In [1]: import numpy as np

In [2]: from numpy import linalg as LA

In [3]: np.set_printoptions(precision=1, suppress=True, linewidth=140, legacy="1.25")

In [4]: O, _ = LA.qr(np.array([[-0.9, 0.9, 0.1, -1.8],
   ...:     [-0.7, -0.7, 1.0, 1.0],
   ...:     [-0.7, -0.4, 0.9, 0.4],
   ...:     [-1.7, 1.3, 0.3, -1.6]]))

In [5]: w = np.array([-2, 0, 1, -2])

In [6]: M = O @ np.diag(w) @ O.T

In [7]: M.round(1) + 0
Out[7]: 
array([[-0.8, -1.1,  0.7, -0.5],
       [-1.1, -0.6,  0.1,  0. ],
       [ 0.7,  0.1, -0.4, -1.1],
       [-0.5,  0. , -1.1, -1.3]])

In [8]: r = LA.matrix_rank(M)

In [9]: r
Out[9]: 3

In [10]: N = LA.svd(M)[2][r:].T

In [11]: N.shape
Out[11]: (4, 1)

In [12]: [int(LA.matrix_rank(np.delete(M, i, axis=0))) for i in range(4)]
Out[12]: [3, 3, 3, 3]

In [13]: LA.matrix_rank(M.T @ M), LA.matrix_rank(M @ M.T)
Out[13]: (3, 3)

In [14]: G = M.T @ M

In [15]: np.round(LA.eigvalsh(G)[::-1], 1) + 0
Out[15]: array([4., 4., 1., 0.])

In [16]: LA.matrix_rank(G)
Out[16]: 3

In [17]: np.round(LA.svd(M, compute_uv=False) ** 2, 1) + 0
Out[17]: array([4., 4., 1., 0.])

In [18]: round(float(LA.norm(M, 2) / LA.norm(M)), 1)
Out[18]: 0.7

In [19]: np.argsort(-LA.norm(M, axis=0).round(6), kind="stable")[:3]
Out[19]: array([3, 0, 2])

In [20]: LA.matrix_rank(M, rtol=0.1)
Out[20]: 3

In [21]: LA.cond(M) > 100
Out[21]: True

In [22]: B = np.array([[3, -1], [-1, 0]])

In [23]: basis = np.kron(B, M)

In [24]: basis.shape
Out[24]: (8, 8)

In [25]: arr = np.load("block8.npy")

In [26]: arr.round(1) + 0
Out[26]: 
array([[ 0.4, -2.7,  1.1],
       [-1.3, -1.3,  2.4],
       [-2.1,  0.7,  2.1],
       [-0.1,  2.6, -1.4],
       [ 2. , -0.4, -2.2],
       [ 0.4,  2.3, -1.9],
       [-2. ,  0.2,  2.3],
       [-2. ,  0.3,  2.2],
       [-1.9,  2. ,  1.1],
       [ 1.9,  0. , -2.3],
       [ 0.6, -2.8,  0.9],
       [ 2. , -1.7, -1.5],
       [-1. ,  2.8, -0.4],
       [-0.7, -2.1,  2.1],
       [ 0.4,  2.3, -1.9],
       [-0.1, -2.5,  1.6],
       [-1.9,  0. ,  2.3],
       [-2. ,  0.5,  2.1],
       [-1.1,  2.8, -0.4],
       [-0.3,  2.7, -1.2],
       [-0.1,  2.6, -1.4],
       [-0.1,  2.6, -1.5],
       [-0.3, -2.4,  1.8],
       [ 0.1, -2.6,  1.4],
       [ 1. , -2.8,  0.4],
       [-1.1,  2.8, -0.3],
       [-0.9, -1.8,  2.2]])

In [27]: left, sigma, VT = LA.svd(arr, full_matrices=False)

In [28]: round(float(np.sqrt((sigma ** 2).sum())), 1), round(LA.norm(arr), 1)
Out[28]: (15.6, 15.6)

In [29]: np.round(left.T @ arr @ VT.T, 1) + 0
Out[29]: 
array([[12.3,  0. ,  0. ],
       [ 0. ,  9.5,  0. ],
       [ 0. ,  0. ,  0. ]])

In [30]: np.abs(left[:, 0]).round(6).argmax()
Out[30]: 15

In [31]: vec = np.array([6, 0, 6])

In [32]: arr @ vec
Out[32]: 
array([ 9.4,  6.3, -0.1, -9.3, -1. , -8.8,  1.7,  1.4, -5.1, -2.3,  9.3,  3.5, -8.8,  8.3, -8.8,  9.2,  2.2,  0.7, -8.7, -9.4, -9.3, -9.3,
        9. ,  9.3,  8.8, -8.7,  7.6])

In [33]: np.einsum("ij,j->i", arr, vec)
Out[33]: 
array([ 9.4,  6.3, -0.1, -9.3, -1. , -8.8,  1.7,  1.4, -5.1, -2.3,  9.3,  3.5, -8.8,  8.3, -8.8,  9.2,  2.2,  0.7, -8.7, -9.4, -9.3, -9.3,
        9. ,  9.3,  8.8, -8.7,  7.6])

In [34]: arr @ np.eye(3)[0]
Out[34]: 
array([ 0.4, -1.3, -2.1, -0.1,  2. ,  0.4, -2. , -2. , -1.9,  1.9,  0.6,  2. , -1. , -0.7,  0.4, -0.1, -1.9, -2. , -1.1, -0.3, -0.1, -0.1,
       -0.3,  0.1,  1. , -1.1, -0.9])

In [35]: LA.norm(arr @ vec) <= LA.norm(arr, 2) * LA.norm(vec) + 1e-9
Out[35]: True
